% ipython --no-banner

In [1]: import numpy as np

In [2]: np.set_printoptions(precision=2, suppress=True, linewidth=160)

In [3]: tidy = lambda a: np.round(a, 2) + 0

In [4]: u = np.array([-4, -5, -9, 1])

In [5]: g = np.array([1, -3, 1])

In [6]: M = np.outer(u, g)

In [7]: M
Out[7]: 
array([[-4, 12, -4],
       [-5, 15, -5],
       [-9, 27, -9],
       [ 1, -3,  1]])

In [8]: tidy(M @ np.linalg.pinv(M) @ M)
Out[8]: 
array([[-4., 12., -4.],
       [-5., 15., -5.],
       [-9., 27., -9.],
       [ 1., -3.,  1.]])

In [9]: np.abs(np.diag(np.linalg.qr(M)[1])) > 1e-9
Out[9]: array([ True, False, False])

In [10]: tidy(np.trace(np.linalg.pinv(M) @ M))
Out[10]: np.float64(1.0)

In [11]: np.allclose(M[:-1].T @ np.linalg.lstsq(M[:-1].T, M[-1])[0], M[-1])
Out[11]: True

In [12]: np.argsort(-np.linalg.norm(M, axis=0).round(6), kind="stable")[:3]
Out[12]: array([1, 0, 2])

In [13]: tidy(np.linalg.norm(M, 2) / np.linalg.norm(M))
Out[13]: np.float64(1.0)

In [14]: [round(float(x), 2) for x in np.linalg.svd(M, compute_uv=False)[:3]]
Out[14]: [36.78, 0.0, 0.0]

In [15]: np.linalg.matrix_rank(M, rtol=0.1)
Out[15]: np.int64(1)

In [16]: T = np.stack([M, 5 * M, M[::-1]])

In [17]: (T @ M.T).shape
Out[17]: (3, 4, 4)

In [18]: T.shape
Out[18]: (3, 4, 3)

In [19]: rk = np.linalg.matrix_rank(M)

In [20]: rk
Out[20]: np.int64(1)

In [21]: null = np.linalg.svd(M)[2][rk:].T

In [22]: [int(np.linalg.matrix_rank(M[:i])) for i in range(1, len(M) + 1)]
Out[22]: [1, 1, 1, 1]

In [23]: null.shape
Out[23]: (3, 2)

In [24]: np.allclose(M @ null, 0)
Out[24]: True

In [25]: Uu, sig, Vt = np.linalg.svd(M)

In [26]: tidy(sig)
Out[26]: array([36.78,  0.  ,  0.  ])

In [27]: Y = Uu[:, :1] @ np.diag(sig[:1]) @ Vt[:1]

In [28]: tidy(np.linalg.norm(M - Y) / np.linalg.norm(M))
Out[28]: np.float64(0.0)

In [29]: np.linalg.matrix_rank(M, rtol=0.05)
Out[29]: np.int64(1)

In [30]: tidy(Y)
Out[30]: 
array([[-4., 12., -4.],
       [-5., 15., -5.],
       [-9., 27., -9.],
       [ 1., -3.,  1.]])

In [31]: Q, _ = np.linalg.qr(np.array([[-1.8, -0.6, -0.8, 1.2],
    ...:     [-0.1, -0.5, 1.5, -1.3],
    ...:     [0.0, 0.3, -0.4, -0.9],
    ...:     [0.8, -0.2, -1.1, 0.1]]))

In [32]: W0 = Q[:, :4]

In [33]: tidy(W0)
Out[33]: 
array([[-0.91, -0.21,  0.34,  0.06],
       [-0.05, -0.67, -0.62,  0.4 ],
       [ 0.  ,  0.43,  0.12,  0.9 ],
       [ 0.41, -0.57,  0.7 ,  0.18]])

In [34]: rng = np.random.default_rng(39)

In [35]: z = rng.permutation(4)

In [36]: Y = W0[:, z] * rng.choice([-1, 1], 4)

In [37]: tidy(Y)
Out[37]: 
array([[ 0.34, -0.06,  0.91,  0.21],
       [-0.62, -0.4 ,  0.05,  0.67],
       [ 0.12, -0.9 ,  0.  , -0.43],
       [ 0.7 , -0.18, -0.41,  0.57]])

In [38]: Uu, _, Vt = np.linalg.svd(W0.T @ Y)

In [39]: tidy(Uu @ Vt)
Out[39]: 
array([[ 0.,  0., -1.,  0.],
       [ 0.,  0.,  0., -1.],
       [ 1.,  0.,  0.,  0.],
       [ 0., -1.,  0.,  0.]])
